$ python3 -q
>>> import numpy as np
>>> import numpy.linalg as la
>>> np.set_printoptions(suppress=True, linewidth=160)
>>> F = np.load("out0.npy")
>>> F
array([[ -3,  -3,  -3,  -3,  -3,  -3],
       [ -3,  -6,  -6,  -6,  -6,  -6],
       [ -3,  -6,  -9,  -9,  -9,  -9],
       [ -3,  -6,  -9, -12, -12, -12],
       [ -3,  -6,  -9, -12, -15, -15],
       [ -3,  -6,  -9, -12, -15, -18]])
>>> round(la.eigvalsh(F).min(), 3)
np.float64(-51.621)
>>> [round(float(la.det(F[:i, :i])), 2) + 0 for i in range(1, 7)]
[-3.0, 9.0, -27.0, 81.0, -243.0, 729.0]
>>> w, evecs = la.eigh(F)
>>> w.round(3)
array([-51.621,  -5.964,  -2.324,  -1.339,  -0.957,  -0.796])
>>> np.round(evecs.T @ evecs, 3) + 0
array([[1., 0., 0., 0., 0., 0.],
       [0., 1., 0., 0., 0., 0.],
       [0., 0., 1., 0., 0., 0.],
       [0., 0., 0., 1., 0., 0.],
       [0., 0., 0., 0., 1., 0.],
       [0., 0., 0., 0., 0., 1.]])
>>> (w > 1e-8).sum(), (w < -1e-8).sum()
(np.int64(0), np.int64(6))
>>> np.trace(F)
np.int64(-63)
>>> la.matrix_power(F, 3)
array([[ -2457,  -4752,  -6750,  -8343,  -9450, -10017],
       [ -4752,  -9207, -13095, -16200, -18360, -19467],
       [ -6750, -13095, -18657, -23112, -26217, -27810],
       [ -8343, -16200, -23112, -28674, -32562, -34560],
       [ -9450, -18360, -26217, -32562, -37017, -39312],
       [-10017, -19467, -27810, -34560, -39312, -41769]])
>>> np.allclose(F @ F.T, F.T @ F)
True
>>> la.determinant(F)
Traceback (most recent call last):
  File "<python-input-14>", line 1, in <module>
    la.determinant(F)
    ^^^^^^^^^^^^^^
AttributeError: module 'numpy.linalg' has no attribute 'determinant'
>>> (F + F.T) / 2
array([[ -3.,  -3.,  -3.,  -3.,  -3.,  -3.],
       [ -3.,  -6.,  -6.,  -6.,  -6.,  -6.],
       [ -3.,  -6.,  -9.,  -9.,  -9.,  -9.],
       [ -3.,  -6.,  -9., -12., -12., -12.],
       [ -3.,  -6.,  -9., -12., -15., -15.],
       [ -3.,  -6.,  -9., -12., -15., -18.]])
>>> np.round(np.sort(np.abs(la.eigvals(F))), 3)
array([ 0.796,  0.957,  1.339,  2.324,  5.964, 51.621])
